$ ipython --no-banner

In [1]: import numpy as np

In [2]: np.set_printoptions(precision=3, suppress=True, linewidth=100)

In [3]: rnd = lambda a: np.round(a, 3) + 0

In [4]: m1 = np.load("x.npy")

In [5]: m1
Out[5]: 
array([[ 1, -6, -2, -4],
       [ 6, -3,  7, 14],
       [ 8, -2, -1, -2],
       [ 0, -8, -3, -6],
       [ 1,  0,  9, 18]])

In [6]: rank = np.linalg.matrix_rank(m1)

In [7]: rank
Out[7]: np.int64(3)

In [8]: N = np.linalg.svd(m1)[2][rank:].T

In [9]: np.linalg.matrix_rank(m1.T @ m1), np.linalg.matrix_rank(m1 @ m1.T)
Out[9]: (np.int64(3), np.int64(3))

In [10]: rnd(N[:, 0] / N[np.abs(N[:, 0]).round(6).argmax(), 0])
Out[10]: array([ 0. ,  0. ,  1. , -0.5])

In [11]: print(m1.reshape(2, -1))
[[ 1 -6 -2 -4  6 -3  7 14  8 -2]
 [-1 -2  0 -8 -3 -6  1  0  9 18]]

In [12]: print(m1.reshape(-1, 2))
[[ 1 -6]
 [-2 -4]
 [ 6 -3]
 [ 7 14]
 [ 8 -2]
 [-1 -2]
 [ 0 -8]
 [-3 -6]
 [ 1  0]
 [ 9 18]]

In [13]: t3 = m1.reshape(5, 2, -1)

In [14]: np.einsum("ihd,ihd->ih", t3, t3)
Out[14]: 
array([[ 37,  20],
       [ 45, 245],
       [ 68,   5],
       [ 64,  45],
       [  1, 405]])

In [15]: print(t3.shape)
(5, 2, 2)

In [16]: t3.transpose(1, 0, 2)
Out[16]: 
array([[[ 1, -6],
        [ 6, -3],
        [ 8, -2],
        [ 0, -8],
        [ 1,  0]],

       [[-2, -4],
        [ 7, 14],
        [-1, -2],
        [-3, -6],
        [ 9, 18]]])

In [17]: print(t3.sum(axis=1))
[[ -1 -10]
 [ 13  11]
 [  7  -4]
 [ -3 -14]
 [ 10  18]]

In [18]: print(t3[:, 0])
[[ 1 -6]
 [ 6 -3]
 [ 8 -2]
 [ 0 -8]
 [ 1  0]]

In [19]: np.swapaxes(t3, 1, 2)[1]
Out[19]: 
array([[ 6,  7],
       [-3, 14]])

In [20]: np.einsum("ihd,jhd->hij", t3, t3).shape
Out[20]: (2, 5, 5)

In [21]: U, s, VT = np.linalg.svd(m1)

In [22]: vecs = VT[:(s > 1e-8).sum()]

In [23]: rng = np.random.default_rng(58)

In [24]: x = m1[0] + 4 * m1[2] + rng.integers(2) * np.eye(4)[0]

In [25]: print(x)
[ 34. -14.  -6. -12.]

In [26]: np.allclose(vecs.T @ vecs @ x, x)
Out[26]: True

In [27]: E = np.load("out1.npy")

In [28]: print(rnd(E))
[[-0.461 -0.04   0.766 -0.234  0.38 ]
 [ 0.115 -0.597 -0.271 -0.725  0.175]
 [ 0.288  0.659 -0.18  -0.283  0.609]
 [-0.461  0.446 -0.142 -0.519 -0.547]
 [ 0.692  0.095  0.536 -0.263 -0.394]]

In [29]: A2 = E / np.linalg.norm(E, axis=1, keepdims=True)

In [30]: cov = A2 @ A2.T

In [31]: (np.abs(cov) > 0.9).astype(int)
Out[31]: 
array([[1, 0, 0, 0, 0],
       [0, 1, 0, 0, 0],
       [0, 0, 1, 0, 0],
       [0, 0, 0, 1, 0],
       [0, 0, 0, 0, 1]])

In [32]: rnd(cov)
Out[32]: 
array([[1., 0., 0., 0., 0.],
       [0., 1., 0., 0., 0.],
       [0., 0., 1., 0., 0.],
       [0., 0., 0., 1., 0.],
       [0., 0., 0., 0., 1.]])

In [33]: rnd(np.linalg.norm(A2, axis=1))
Out[33]: array([1., 1., 1., 1., 1.])

In [34]: rnd(cov[3])
Out[34]: array([0., 0., 0., 1., 0.])
